$ python3 -q
>>> import numpy as np
>>> import numpy.linalg as la
>>> np.set_printoptions(precision=1, suppress=True, linewidth=140, floatmode="fixed")
>>> rd = lambda a: np.round(a, 1) + 0
>>> W0 = np.array([[2.7, 0.6, -2.7],
...     [4.7, 1.4, -6.3],
...     [2.3, 1.3, -4.2],
...     [-2.4, -1.4, 4.0],
...     [-3.9, -1.7, 6.0],
...     [3.9, 1.7, -6.2],
...     [-0.5, -0.9, 1.6],
...     [2.3, 1.2, -4.2],
...     [0.1, -0.1, -0.1],
...     [-1.4, -0.4, 1.8],
...     [-3.1, -0.9, 4.3],
...     [2.5, 0.4, -1.9],
...     [-5.0, -1.7, 6.1],
...     [2.3, 1.5, -4.4],
...     [0.9, 0.7, -2.2],
...     [-1.6, -0.4, 1.8],
...     [-0.7, -0.6, 1.5],
...     [1.7, 0.6, -2.6],
...     [-4.2, -0.9, 4.5]])
>>> C2 = np.cov(W0, rowvar=False)
>>> rd(np.corrcoef(W0.T))
array([[ 1.0,  0.9, -1.0],
       [ 0.9,  1.0, -1.0],
       [-1.0, -1.0,  1.0]])
>>> np.median(W0, axis=0)
array([ 0.1, -0.1, -0.1])
>>> np.argsort(-W0.std(axis=0).round(6), kind="stable")
array([2, 0, 1])
>>> print(rd(C2))
[[  8.3   3.0 -11.4]
 [  3.0   1.2  -4.4]
 [-11.4  -4.4  16.3]]
>>> rd(W0.std(axis=0))
array([2.8, 1.1, 3.9])
>>> C2.shape
(3, 3)
>>> print(rd(la.eigvalsh(C2)[::-1]))
[25.5  0.3  0.0]
>>> np.argwhere(np.triu(np.abs(np.corrcoef(W0.T)) > 0.8, 1))
array([[0, 1],
       [0, 2],
       [1, 2]])
>>> X = np.load("test14.npy")
>>> X
array([[ 1,  1,  1,  1,  1,  1,  1,  1],
       [ 1, -1, -1,  1,  1, -1, -1,  1],
       [ 1,  1, -1, -1,  1,  1, -1, -1]])
>>> T = np.stack([X, -2 * X, X[::-1]])
>>> la.matrix_rank(T.reshape(3, -1))
np.int64(2)
>>> (T @ X.T).shape
(3, 3, 3)
>>> def softmax(z):
...     e = np.exp(z - z.max(axis=-1, keepdims=True))
...     return e / e.sum(axis=-1, keepdims=True)
... 
>>> rd(softmax(X).sum(axis=1))
array([1.0, 1.0, 1.0])
>>> att = X @ X.T / np.sqrt(8)
>>> softmax(att).round(6).argmax(axis=1)
array([0, 1, 2])
>>> print(rd(softmax(att)))
[[0.9 0.1 0.1]
 [0.1 0.9 0.1]
 [0.1 0.1 0.9]]
>>> D = la.norm(W0[:, None] - W0[None], axis=-1)
>>> rd(D[:5, :5])
array([[ 0.0,  4.2,  1.7,  8.7, 11.2],
       [ 4.2,  0.0,  3.2, 12.8, 15.3],
       [ 1.7,  3.2,  0.0,  9.8, 12.3],
       [ 8.7, 12.8,  9.8,  0.0,  2.5],
       [11.2, 15.3, 12.3,  2.5,  0.0]])
>>> print(la.matrix_rank(D ** 2))
5
>>> D.mean(axis=1).argmax()
np.int64(12)
>>> print(np.unravel_index(D.round(6).argmax(), D.shape))
(np.int64(1), np.int64(12))
>>> rd(la.norm(W0, axis=1))
array([3.9, 8.0, 5.0, 4.9, 7.4, 7.5, 1.9, 4.9, 0.2, 2.3, 5.4, 3.2, 8.1, 5.2, 2.5, 2.4, 1.8, 3.2, 6.2])
>>> f, r1 = X[0], X[1]
>>> f @ r1
np.int64(0)
>>> p = (f @ r1) / (f @ f) * f
>>> r1 - p
array([ 1.0, -1.0, -1.0,  1.0,  1.0, -1.0, -1.0,  1.0])
>>> print(rd(la.norm(X[0], 1)), rd(la.norm(X[0], np.inf)))
8.0 1.0
>>> rd(la.norm(X[0] - X[2]))
np.float64(4.0)
>>> rd(la.norm(X, axis=1))
array([2.8, 2.8, 2.8])
>>> print(rd(la.norm(X, axis=0)))
[1.7 1.7 1.7 1.7 1.7 1.7 1.7 1.7]
>>> print(X[0] @ X[2])
0
>>> E = np.load("layer2.npy")
>>> print(E)
[[ -2.4   2.3  -3.0]
 [  8.0  -2.0  -2.2]
 [  3.3  -2.3   0.0]
 [ -2.1 -14.4   4.3]
 [  3.5  -1.0   6.5]
 [ -2.4   3.3  -1.7]
 [ -1.5   5.4   3.1]
 [ 11.6  -3.7   0.0]
 [  0.6   2.4  -1.9]
 [  7.7   7.6  -2.1]]
>>> x0 = np.array([2, 1, 3])
>>> target = E @ x0
>>> coef, lr = np.zeros(3), 1 / la.norm(E, 2) ** 2
>>> for i in range(6):
...     coef -= lr * E.T @ (E @ coef - target)
...     if i % 2 == 0: print(i, round(la.norm(E @ coef - target), 1))
... 
0 22.8
2 14.5
4 9.4
>>> rd(coef)
array([1.9, 0.7, 2.1])
>>> x0 = np.array([1, 2, 2])
>>> target = E @ x0
>>> print(rd(la.pinv(E) @ E))
[[1.0 0.0 0.0]
 [0.0 1.0 0.0]
 [0.0 0.0 1.0]]
>>> print(rd(la.solve(E.T @ E, E.T @ target)))
[1.0 2.0 2.0]
>>> rng = np.random.default_rng(891894)
>>> target = target + 0.3 * rng.normal(size=10)
>>> rd(target)
array([ -3.7,  -0.2,  -0.9, -22.4,  15.0,   1.0,  16.1,   4.0,   1.1,  18.9])
>>> coef, *_ = la.lstsq(E, target)
>>> coef.round()
array([1.0, 2.0, 2.0])
>>> P = E @ la.solve(E.T @ E, E.T)
>>> rd(la.eigvalsh(P))
array([0.0, 0.0, 0.0, 0.0, 0.0, 0.0, 0.0, 1.0, 1.0, 1.0])
>>> rd(P)
array([[ 0.1,  0.0,  0.0, -0.1, -0.3,  0.1, -0.1, -0.1,  0.1,  0.0],
       [ 0.0,  0.3,  0.1,  0.0, -0.1, -0.1, -0.2,  0.3,  0.0,  0.2],
       [ 0.0,  0.1,  0.1,  0.1,  0.0,  0.0, -0.1,  0.2,  0.0,  0.0],
       [-0.1,  0.0,  0.1,  0.6,  0.1, -0.1, -0.2,  0.1, -0.1, -0.4],
       [-0.3, -0.1,  0.0,  0.1,  0.6, -0.1,  0.3,  0.1, -0.1,  0.1],
       [ 0.1, -0.1,  0.0, -0.1, -0.1,  0.1,  0.0, -0.1,  0.0,  0.0],
       [-0.1, -0.2, -0.1, -0.2,  0.3,  0.0,  0.3, -0.1,  0.0,  0.1],
       [-0.1,  0.3,  0.2,  0.1,  0.1, -0.1, -0.1,  0.5,  0.0,  0.2],
       [ 0.1,  0.0,  0.0, -0.1, -0.1,  0.0,  0.0,  0.0,  0.0,  0.1],
       [ 0.0,  0.2,  0.0, -0.4,  0.1,  0.0,  0.1,  0.2,  0.1,  0.4]])
>>> Ac = E - E.mean(axis=0)
>>> vecs = la.svd(Ac)[2][:2]
>>> other = Ac - Ac @ vecs.T @ vecs
>>> rd(la.norm(other) / la.norm(Ac))
np.float64(0.3)
>>> la.norm(other, axis=1).round(6).argmax()
np.int64(4)
>>> rd((Ac @ vecs.T).std(axis=0))
array([6.0, 4.8])
>>> rd(other.std(axis=0))
array([0.3, 0.7, 2.5])
>>> ang = np.radians(90)
>>> R = np.eye(3)
>>> R[1, 1] = R[0, 0] = np.cos(ang)
>>> R[1, 0], R[0, 1] = -np.sin(ang), np.sin(ang)
>>> rd(R)
array([[ 0.0,  1.0,  0.0],
       [-1.0,  0.0,  0.0],
       [ 0.0,  0.0,  1.0]])
>>> other = E @ R.T
>>> rd(la.det(R)), rd(np.trace(R))
(np.float64(1.0), np.float64(1.0))
>>> rd(la.svd(E, compute_uv=False)), rd(la.svd(other, compute_uv=False))
(array([19.1, 17.3,  8.4]), array([19.1, 17.3,  8.4]))
>>> K = np.loadtxt("m.csv", delimiter=",")
>>> rd(K)
array([[ 0.0, -0.9, -0.3],
       [ 0.0, -0.9, -0.2],
       [-1.0, -0.1, -0.1]])
>>> vals, vecs = la.eig(K)
>>> print(rd(K @ vecs[:, 0] - vals[0] * vecs[:, 0]))
[0.0 0.0 0.0]
>>> print(rd(np.prod(vals)))
0.1
>>> rd(vals)
array([ 0.4, -0.3, -1.1])
>>> C2 = K.T @ K
>>> np.allclose(C2, C2.T)
True
>>> rd(np.trace(C2)), rd((K ** 2).sum())
(np.float64(2.8), np.float64(2.8))
>>> print(la.matrix_rank(C2))
3
>>> Ac = W0 - W0.mean(axis=0)
>>> Uu, sig, Vt = la.svd(Ac, full_matrices=False)
>>> rd(sig ** 2 / (sig ** 2).sum())
array([1.0, 0.0, 0.0])
>>> np.abs(Uu[:, 0]).argmax()
np.int64(12)
>>> z = rng.permutation(3)
>>> other = K[:, z] * rng.choice([-1, 1], 3)
>>> rd(other)
array([[-0.9,  0.0,  0.3],
       [-0.9,  0.0,  0.2],
       [-0.1, -1.0,  0.1]])
>>> Uu, _, Vt = la.svd(K.T @ other)
>>> print(rd(Uu @ Vt))
[[ 0.0  1.0  0.0]
 [ 1.0  0.0  0.0]
 [ 0.0  0.0 -1.0]]
>>> rd(la.lstsq(K, other)[0])
array([[ 0.0,  1.0,  0.0],
       [ 1.0,  0.0,  0.0],
       [ 0.0,  0.0, -1.0]])
>>> z
array([1, 0, 2])
>>> q = K.astype(float).copy()
>>> for j in range(3):
...     q[:, j] -= q[:, :j] @ (q[:, :j].T @ q[:, j])
...     q[:, j] /= la.norm(q[:, j])
... 
>>> rd(q.T @ q)
array([[1.0, 0.0, 0.0],
       [0.0, 1.0, 0.0],
       [0.0, 0.0, 1.0]])
>>> arr = np.load("dump.npy")
>>> rd(arr)
array([[-0.5,  0.8,  0.3],
       [-0.9, -0.5, -0.1],
       [ 0.1, -0.4,  0.9]])
>>> f = np.array([3, 2])
>>> rd(np.array([np.convolve(row, f, "same") for row in arr]))
array([[-1.4,  1.5,  2.7],
       [-2.6, -3.1, -1.3],
       [ 0.2, -0.9,  2.1]])
>>> rd(np.polyval(f, arr[1]))
array([-0.6,  0.6,  1.7])
>>> print(rd(arr.T @ arr))
[[1.0 0.0 0.0]
 [0.0 1.0 0.0]
 [0.0 0.0 1.0]]
>>> rd(la.norm(arr, axis=0))
array([1.0, 1.0, 1.0])
>>> print(rd(arr @ arr.T))
[[1.0 0.0 0.0]
 [0.0 1.0 0.0]
 [0.0 0.0 1.0]]
>>> np.unravel_index(np.abs(arr).argmax(), arr.shape)
(np.int64(2), np.int64(2))
>>> print(rd(arr.sum(axis=1)))
[ 0.7 -1.5  0.6]
>>> la.matrix_rank(arr)
np.int64(3)
>>> feats = np.maximum(np.array([[-3, -1],
...     [-3, -2],
...     [0, -1],
...     [-3, 2],
...     [-1, 3],
...     [3, -3],
...     [1, 0],
...     [-3, 2],
...     [-1, 0],
...     [0, 0],
...     [-2, -1],
...     [0, 3],
...     [2, 3],
...     [-3, 2],
...     [2, 0],
...     [-1, 3],
...     [-3, -1],
...     [0, 0],
...     [3, 1],
...     [1, 0],
...     [0, -3]]) @ np.array([[0, 2, 2], [1, 1, 2]]) + np.array([1, 2, 1]), 0)
>>> feats
array([[ 0,  0,  0],
       [ 0,  0,  0],
       [ 0,  1,  0],
       [ 3,  0,  0],
       [ 4,  3,  5],
       [ 0,  5,  1],
       [ 1,  4,  3],
       [ 3,  0,  0],
       [ 1,  0,  0],
       [ 1,  2,  1],
       [ 0,  0,  0],
       [ 4,  5,  7],
       [ 4,  9, 11],
       [ 3,  0,  0],
       [ 1,  6,  5],
       [ 4,  3,  5],
       [ 0,  0,  0],
       [ 1,  2,  1],
       [ 2,  9,  9],
       [ 1,  4,  3],
       [ 0,  0,  0]])
>>> C2 = np.cov(feats, rowvar=False)
>>> rd(feats.std(axis=0))
array([1.5, 2.9, 3.3])
>>> rd(la.eigvalsh(C2)[::-1])
array([19.7,  2.2,  0.4])
>>> rd(np.corrcoef(feats.T))
array([[1.0, 0.4, 0.6],
       [0.4, 1.0, 0.9],
       [0.6, 0.9, 1.0]])
>>> print(np.median(feats, axis=0))
[1.0 2.0 1.0]
>>> print(np.argsort(-feats.std(axis=0).round(6), kind="stable"))
[2 1 0]
>>> rd(np.polyfit(feats[:, 2], feats[:, 0], 1))
array([0.3, 0.9])
>>> C2.shape
(3, 3)
>>> rd(C2)
array([[ 2.5,  1.6,  3.1],
       [ 1.6,  8.7,  9.0],
       [ 3.1,  9.0, 11.2]])
>>> F = np.load("a.npy")
>>> print(F)
[[-0.2  0.0  0.4]
 [ 1.1  0.4 -1.7]
 [-1.1  0.4 -0.3]
 [ 0.0 -1.2 -0.4]]
>>> other = np.array([[1, 2], [3, -3]])
>>> basis = np.kron(other, F)
>>> basis.shape
(8, 6)
>>> rd(basis)
array([[-0.2,  0.0,  0.4, -0.4,  0.0,  0.8],
       [ 1.1,  0.4, -1.7,  2.2,  0.8, -3.4],
       [-1.1,  0.4, -0.3, -2.2,  0.8, -0.6],
       [ 0.0, -1.2, -0.4,  0.0, -2.4, -0.8],
       [-0.6,  0.0,  1.2,  0.6,  0.0, -1.2],
       [ 3.3,  1.2, -5.1, -3.3, -1.2,  5.1],
       [-3.3,  1.2, -0.9,  3.3, -1.2,  0.9],
       [ 0.0, -3.6, -1.2,  0.0,  3.6,  1.2]])
>>> P = F @ la.solve(F.T @ F, F.T)
>>> np.allclose(P @ P, P)
True
>>> rd(la.norm(F, "nuc"))
np.float64(4.6)
>>> rd(la.norm(F[3] - F[2]))
np.float64(1.9)
>>> la.norm(F, axis=1).argmax()
np.int64(1)
>>> rd(la.norm(F[3], 1)), rd(la.norm(F[3], np.inf))
(np.float64(1.6), np.float64(1.2))
>>> rd(la.norm(F) ** 2 / la.norm(F, 2) ** 2)
np.float64(1.6)
>>> other = np.c_[F[:, :2] @ np.array([[-3, 2], [1, -1]]), np.array([2, 3, 2, 3])]
>>> rd(other)
array([[ 0.6, -0.4,  2.0],
       [-2.9,  1.8,  3.0],
       [ 3.7, -2.6,  2.0],
       [-1.2,  1.2,  3.0]])
>>> rd(la.norm(other - F @ la.lstsq(F, other)[0], axis=0))
array([0.0, 0.0, 2.9])
>>> rd(la.lstsq(F, other[:, 0])[0])
array([-3.0,  1.0,  0.0])
>>> la.matrix_rank(np.c_[F, other])
np.int64(4)
>>> f = np.array([3, -3])
>>> rd(np.cross(F[3, :3], F[2, :3]))
array([ 0.5,  0.4, -1.3])
>>> np.polyval(f, F[3])
array([-3.0, -6.6, -4.2])
>>> rd(np.convolve(F[3], f))
array([ 0.0, -3.6,  2.4,  1.2])
>>> J = np.load("mat.npy")
>>> print(rd(J))
[[-0.5  0.6  0.6 -0.2]
 [-0.7  0.2 -0.6  0.4]
 [ 0.2  0.5 -0.5 -0.7]
 [ 0.5  0.6  0.0  0.6]]
>>> rd(J.mean(axis=0))
array([-0.1,  0.5, -0.1,  0.0])
>>> np.unravel_index(np.abs(J).argmax(), J.shape)
(np.int64(2), np.int64(3))
>>> print(la.matrix_rank(J))
4
>>> rd(J.sum(axis=0))
array([-0.4,  1.9, -0.4,  0.2])
>>> J.shape
(4, 4)
>>> rd(la.svd(J, compute_uv=False))
array([1.0, 1.0, 1.0, 1.0])
>>> rd(la.det(J[::-1]))
np.float64(-1.0)
>>> rd(la.det(2 * J)), rd(la.det(J))
(np.float64(-16.0), np.float64(-1.0))
>>> f = np.array([0, 1, 1, 0])
>>> other = J + np.outer(f, np.eye(4)[2])
>>> rd(other)
array([[-0.5,  0.6,  0.6, -0.2],
       [-0.7,  0.2,  0.4,  0.4],
       [ 0.2,  0.5,  0.5, -0.7],
       [ 0.5,  0.6,  0.0,  0.6]])
>>> la.matrix_rank(other - J)
np.int64(1)
